$ python3 -q
>>> import numpy as np
>>> from numpy import linalg as LA
>>> np.set_printoptions(precision=2, suppress=True, linewidth=120)
>>> def tidy(a):
...     return np.round(a, 2) + 0
... 
>>> feats = np.array([[0.3, 3.0, 1.0, 1.0, 1.0],
...     [3.0, 0.3, 3.0, 3.0, 2.0],
...     [0.0, 0.0, 3.3, 3.0, 0.0],
...     [3.0, 3.0, 1.0, 2.3, 0.0],
...     [0.0, 3.0, 1.0, 1.0, 1.3]])
>>> Q = feats.astype(float).copy()
>>> for j in range(5):
...     Q[:, j] -= Q[:, :j] @ (Q[:, :j].T @ Q[:, j])
...     Q[:, j] /= LA.norm(Q[:, j])
... 
>>> tidy(Q.T @ Q)
array([[1., 0., 0., 0., 0.],
       [0., 1., 0., 0., 0.],
       [0., 0., 1., 0., 0.],
       [0., 0., 0., 1., 0.],
       [0., 0., 0., 0., 1.]])
>>> np.einsum("ij,ji->", feats, feats)
np.float64(78.05)
>>> tidy(np.poly(feats))
array([  1.  ,  -7.5 , -10.9 ,  52.59, -72.84,  17.47])
>>> tidy(LA.det(feats[::-1]))
np.float64(-17.47)
>>> tidy(LA.eigvals(feats).sum().real)
np.float64(7.5)
>>> x0 = np.array([3, 1, 2, 2, 2])
>>> rhs = feats @ x0
>>> rhs
array([ 9.9, 25.3, 12.6, 18.6,  9.6])
>>> tidy(LA.solve(feats, rhs + feats[:, 2]))
array([3., 1., 3., 2., 2.])
>>> tidy(np.trace(feats))
np.float64(7.5)
>>> P = np.triu(np.array([[3, -6, -2, 0, 9],
...     [-2, 3, 9, -8, 5],
...     [5, -3, -2, -7, 5],
...     [2, 4, -1, -6, 1],
...     [-3, -6, -2, 7, 8]]), 1) + np.eye(5)
>>> other = P @ feats @ LA.inv(P)
>>> tidy(other)
array([[   -17.7,    -78. ,    652. ,   3926. ,  -6636. ],
       [   -21. ,   -134.7,   1200. ,   7339. , -12468. ],
       [   -21. ,   -132. ,   1147.3,   6967. , -11848. ],
       [     3. ,     24. ,   -208. ,  -1260.7,   2155. ],
       [     0. ,      3. ,    -26. ,   -157. ,    273.3]])
>>> tidy(np.trace(other)), tidy(np.trace(feats))
(np.float64(7.5), np.float64(7.5))
>>> print(tidy(LA.det(other)))
-17.47
>>> tidy(P @ feats - feats @ P)
array([[-18.,  27., -42.,  16., -24.],
       [-24.,   9.,  30.,  37., -40.],
       [-21.,  -6.,  -2.,  12., -13.],
       [  0.,  21., -20.,  32., -48.],
       [  0.,   0., -27.,  31., -21.]])
>>> print(LA.matrix_rank(other))
5
>>> A = np.loadtxt("x.csv", delimiter=",")
>>> print(tidy(A))
[[-0.85 -0.37 -0.37]
 [-0.37  0.93 -0.07]
 [-0.37 -0.07  0.93]]
>>> x0 = np.array([0, 2, 0])
>>> tidy(A.T @ (A @ x0))
array([0., 2., 0.])
>>> print(3 - LA.matrix_rank(A - np.eye(3), tol=1e-8))
2
>>> tidy(LA.norm(x0)), tidy(LA.norm(A @ x0))
(np.float64(2.0), np.float64(2.0))
>>> th = np.radians(34)
>>> r_ = np.eye(3)
>>> r_[1, 1] = r_[2, 2] = np.cos(th)
>>> r_[1, 2], r_[2, 1] = -np.sin(th), np.sin(th)
>>> tidy(r_)
array([[ 1.  ,  0.  ,  0.  ],
       [ 0.  ,  0.83, -0.56],
       [ 0.  ,  0.56,  0.83]])
>>> other = A @ r_.T
>>> tidy(other)
array([[-0.85, -0.1 , -0.51],
       [-0.37,  0.81,  0.46],
       [-0.37, -0.58,  0.73]])
>>> print(tidy(LA.svd(A, compute_uv=False)), tidy(LA.svd(other, compute_uv=False)))
[1. 1. 1.] [1. 1. 1.]
>>> np.allclose(other, other.T)
False
>>> tidy(LA.matrix_power(other, 3))
array([[-0.93,  0.14, -0.34],
       [-0.36, -0.16,  0.92],
       [-0.07, -0.98, -0.19]])
>>> tidy(np.trace(other))
np.float64(0.68)
>>> tidy((other + other.T) / 2)
array([[-0.85, -0.24, -0.44],
       [-0.24,  0.81, -0.06],
       [-0.44, -0.06,  0.73]])
>>> Z = np.array([[1.7, -1.6, 1.8]])
>>> rng = np.random.default_rng(77)
>>> arr = np.array([[-2],
...     [2],
...     [-2],
...     [-3],
...     [2],
...     [0],
...     [3],
...     [0],
...     [-2],
...     [-2],
...     [0],
...     [-3],
...     [0],
...     [3],
...     [-1]]) @ Z + 0.1 * rng.normal(size=(15, 3))
>>> print(tidy(arr))
[[-3.36  3.14 -3.33]
 [ 3.24 -3.13  3.59]
 [-3.44  3.31 -3.78]
 [-5.2   4.79 -5.23]
 [ 3.41 -3.11  3.41]
 [-0.12  0.1  -0.06]
 [ 5.09 -4.73  5.18]
 [-0.12 -0.01 -0.15]
 [-3.47  3.2  -3.67]
 [-3.43  3.2  -3.47]
 [ 0.16 -0.04 -0.08]
 [-5.01  4.85 -5.38]
 [-0.09  0.06  0.09]
 [ 4.92 -4.7   5.39]
 [-1.77  1.44 -1.83]]
>>> G = arr.T @ arr
>>> tidy(LA.svd(arr, compute_uv=False) ** 2)
array([518.91,   0.19,   0.06])
>>> tidy(LA.eigvalsh(G)[::-1])
array([518.91,   0.19,   0.06])
>>> tidy(np.trace(G)), tidy((arr ** 2).sum())
(np.float64(519.16), np.float64(519.16))
>>> tidy(np.diag(G))
array([174.49, 153.76, 190.91])
>>> X = np.loadtxt("case9.csv", delimiter=",")
>>> X
array([[ 1.,  5.,  0.,  0.,  0.,  0.,  0.],
       [ 5.,  0.,  5.,  0.,  0.,  0.,  0.],
       [ 0.,  5., -1.,  5.,  0.,  0.,  0.],
       [ 0.,  0.,  5.,  2.,  5.,  0.,  0.],
       [ 0.,  0.,  0.,  5., -1.,  5.,  0.],
       [ 0.,  0.,  0.,  0.,  5.,  0.,  5.],
       [ 0.,  0.,  0.,  0.,  0.,  5.,  0.]])
>>> W = np.array([[0, 1, -1, 0, -2],
...     [0, -3, -1, 0, 3],
...     [0, 0, -3, 3, -2],
...     [3, -3, 1, 3, 1],
...     [-3, 1, 3, 1, 0],
...     [3, -1, 1, 1, -1],
...     [-1, 3, 3, 0, -3]])
>>> c = np.array([1, 3, 0, 1, 2])
>>> hid = np.maximum(X @ W + c, 0)
>>> (hid > 0).astype(int)
array([[1, 0, 0, 1, 1],
       [1, 1, 0, 1, 0],
       [1, 0, 1, 1, 1],
       [0, 1, 1, 1, 0],
       [1, 0, 1, 1, 1],
       [0, 1, 1, 1, 0],
       [1, 0, 1, 1, 0]])
>>> hid
array([[ 1.,  0.,  0.,  1., 15.],
       [ 1.,  8.,  0., 16.,  0.],
       [16.,  0.,  3., 13., 24.],
       [ 0.,  2.,  2., 27.,  0.],
       [34.,  0.,  7., 20.,  2.],
       [ 0., 23., 30.,  6.,  0.],
       [16.,  0.,  5.,  6.,  0.]])
>>> tidy((hid > 0).mean(axis=0))
array([0.71, 0.43, 0.71, 1.  , 0.43])
>>> Z = np.array([[1, 1], [3, 1], [3, 1], [0, 1], [0, 0]])
>>> W @ Z
array([[  0,   0],
       [-12,  -4],
       [ -9,   0],
       [ -3,   4],
       [  9,   2],
       [  3,   4],
       [ 17,   5]])
